$ python3 -q
>>> import numpy as np
>>> np.set_printoptions(precision=3, suppress=True, linewidth=120)
>>> W0 = np.load("arr.npy")
>>> print(W0)
[[ 0.953  1.171  1.002  2.053]
 [ 0.988  0.824  0.924  1.938]
 [ 0.966  1.057  0.955  2.013]
 [ 1.108  1.208  1.194  1.984]
 [ 0.841  1.023  0.891  2.001]
 [ 0.902  0.999  1.081  2.217]
 [ 0.717  1.004  0.948  1.979]
 [ 1.009  1.268  1.142  1.972]
 [ 1.091  0.782  0.977  1.816]
 [ 1.051  0.956  0.81   2.079]
 [ 0.823  0.923  1.091  1.995]
 [ 0.768  1.145  1.001  1.784]
 [ 0.949  1.037  0.983  1.805]
 [ 0.998  1.182  1.187  1.887]
 [ 0.992  0.939  0.996  1.917]
 [ 0.984  0.942  0.9    2.013]
 [ 0.736  1.059  1.052  2.12 ]
 [ 0.85   1.868 -0.031  0.038]
 [ 1.174  1.813 -0.029 -0.124]
 [ 1.017  1.854  0.045  0.066]
 [ 0.86   2.025 -0.149 -0.117]
 [ 0.969  2.007 -0.066 -0.111]
 [ 1.096  2.118  0.114 -0.114]
 [ 1.094  2.025 -0.005  0.056]
 [ 0.828  2.014 -0.108 -0.01 ]
 [ 0.957  2.119 -0.003 -0.057]
 [ 1.1    1.951 -0.068 -0.035]
 [ 1.077  1.968 -0.027  0.065]
 [ 0.991  2.081 -0.096  0.004]
 [ 1.067  2.21   0.004 -0.154]
 [ 0.935  1.874 -0.039  0.021]
 [ 1.201  2.112  0.116  0.126]
 [ 1.197  2.278 -0.097  0.189]
 [ 1.017  1.897  0.182  0.045]]
>>> lab = W0[:, 3] > np.median(W0[:, 3])
>>> f = W0[lab].mean(axis=0) - W0[~lab].mean(axis=0)
>>> print(lab.astype(int))
[1 1 1 1 1 1 1 1 1 1 1 1 1 1 1 1 1 0 0 0 0 0 0 0 0 0 0 0 0 0 0 0 0 0]
>>> print((((W0 - W0.mean(axis=0)) @ f > 0) == lab).mean())
1.0
>>> cent = W0[[33, 24]].astype(float)
>>> for _ in range(6):
...     lab = np.linalg.norm(W0[:, None] - cent, axis=-1).argmin(axis=1)
...     cent = np.array([W0[lab == j].mean(axis=0) for j in range(2)])
... 
>>> print(lab)
[0 0 0 0 0 0 0 0 0 0 0 0 0 0 0 0 0 1 1 1 1 1 1 1 1 1 1 1 1 1 1 1 1 1]
>>> print(cent[1] - cent[0])
[ 0.091  0.982 -1.023 -1.981]
>>> print(cent)
[[ 0.934  1.031  1.008  1.975]
 [ 1.025  2.013 -0.015 -0.007]]
>>> print(np.bincount(lab))
[17 17]
>>> print(np.abs(cent[1] - cent[0]).argmax())
3
>>> left, sig, Vh = np.linalg.svd(W0)
>>> print(sig)
[12.464  6.984  0.643  0.547]
>>> print(np.argmax(sig[:-1] / (sig[1:] + 1e-6)) + 1)
2
>>> out = left[:, :2] @ np.diag(sig[:2]) @ Vh[:2]
>>> print(round(np.abs(W0 - out).max(), 3))
0.241
>>> print(np.linalg.matrix_rank(W0, rtol=0.05))
3
>>> print(np.round(np.linalg.norm(W0 - out) / np.linalg.norm(W0), 3))
0.059
>>> rng = np.random.default_rng(7268)
>>> lab = rng.permutation(4)
>>> out = W0[:, lab] * rng.choice([-1, 1], 4)
>>> print(out)
[[-0.953  1.002  1.171  2.053]
 [-0.988  0.924  0.824  1.938]
 [-0.966  0.955  1.057  2.013]
 [-1.108  1.194  1.208  1.984]
 [-0.841  0.891  1.023  2.001]
 [-0.902  1.081  0.999  2.217]
 [-0.717  0.948  1.004  1.979]
 [-1.009  1.142  1.268  1.972]
 [-1.091  0.977  0.782  1.816]
 [-1.051  0.81   0.956  2.079]
 [-0.823  1.091  0.923  1.995]
 [-0.768  1.001  1.145  1.784]
 [-0.949  0.983  1.037  1.805]
 [-0.998  1.187  1.182  1.887]
 [-0.992  0.996  0.939  1.917]
 [-0.984  0.9    0.942  2.013]
 [-0.736  1.052  1.059  2.12 ]
 [-0.85  -0.031  1.868  0.038]
 [-1.174 -0.029  1.813 -0.124]
 [-1.017  0.045  1.854  0.066]
 [-0.86  -0.149  2.025 -0.117]
 [-0.969 -0.066  2.007 -0.111]
 [-1.096  0.114  2.118 -0.114]
 [-1.094 -0.005  2.025  0.056]
 [-0.828 -0.108  2.014 -0.01 ]
 [-0.957 -0.003  2.119 -0.057]
 [-1.1   -0.068  1.951 -0.035]
 [-1.077 -0.027  1.968  0.065]
 [-0.991 -0.096  2.081  0.004]
 [-1.067  0.004  2.21  -0.154]
 [-0.935 -0.039  1.874  0.021]
 [-1.201  0.116  2.112  0.126]
 [-1.197 -0.097  2.278  0.189]
 [-1.017  0.182  1.897  0.045]]
>>> left, _, Vh = np.linalg.svd(W0.T @ out)
>>> print(np.round(np.linalg.lstsq(W0, out)[0], 3) + 0)
[[-1.  0.  0.  0.]
 [ 0.  0.  1.  0.]
 [ 0.  1.  0.  0.]
 [ 0.  0.  0.  1.]]
>>> print(np.round(left @ Vh, 3) + 0)
[[-1.  0.  0.  0.]
 [ 0.  0.  1.  0.]
 [ 0.  1.  0.  0.]
 [ 0.  0.  0.  1.]]
>>> out = np.c_[W0[:, :3] @ np.array([[-3, 8, 5], [6, 5, -2], [9, -6, -9]]), np.array([5, 3, 3, -3, -2, -2, 4, 3, 2, -1, -3, -1, 1, 4, 2, -4, 3, 5, 3, -3, 3, -1, -1, -3, -2, 5, 0, -5, 2, 1, 2, 0, 0, -5])]
>>> print(out)
[[13.185  7.467 -6.595  5.   ]
 [10.296  6.48  -5.024  3.   ]
 [12.039  7.283 -5.879  3.   ]
 [14.67   7.74  -7.622 -3.   ]
 [11.634  6.497 -5.86  -2.   ]
 [13.017  5.725 -7.217 -2.   ]
 [12.405  5.068 -6.955  4.   ]
 [14.859  7.56  -7.769  3.   ]
 [10.212  6.776 -4.902  2.   ]
 [ 9.873  8.328 -3.947 -1.   ]
 [12.888  4.653 -7.55  -3.   ]
 [13.575  5.863 -7.459 -1.   ]
 [12.222  6.879 -6.176  1.   ]
 [14.781  6.772 -8.057  4.   ]
 [11.622  6.655 -5.882  2.   ]
 [10.8    7.182 -5.064 -4.   ]
 [13.614  4.871 -7.906  3.   ]
 [ 8.379 16.326  0.793  5.   ]
 [ 7.095 18.631  2.505  3.   ]
 [ 8.478 17.136  0.972 -3.   ]
 [ 8.229 17.899  1.591  3.   ]
 [ 8.541 18.183  1.425 -1.   ]
 [10.446 18.674  0.218 -1.   ]
 [ 8.823 18.907  1.465 -3.   ]
 [ 8.628 17.342  1.084 -2.   ]
 [ 9.816 18.269  0.574  5.   ]
 [ 7.794 18.963  2.21   0.   ]
 [ 8.334 18.618  1.692 -5.   ]
 [ 8.649 18.909  1.657  2.   ]
 [10.095 19.562  0.879  1.   ]
 [ 8.088 17.084  1.278  2.   ]
 [10.113 19.472  0.737  0.   ]
 [ 9.204 21.548  2.302  0.   ]
 [ 9.969 16.529 -0.347 -5.   ]]
>>> print(np.linalg.norm(np.linalg.qr(W0)[0].T @ out, axis=0) ** 2 / ((out ** 2).sum(axis=0) + 1e-12))
[1.    1.    1.    0.057]
>>> print(np.linalg.matrix_rank(out))
4
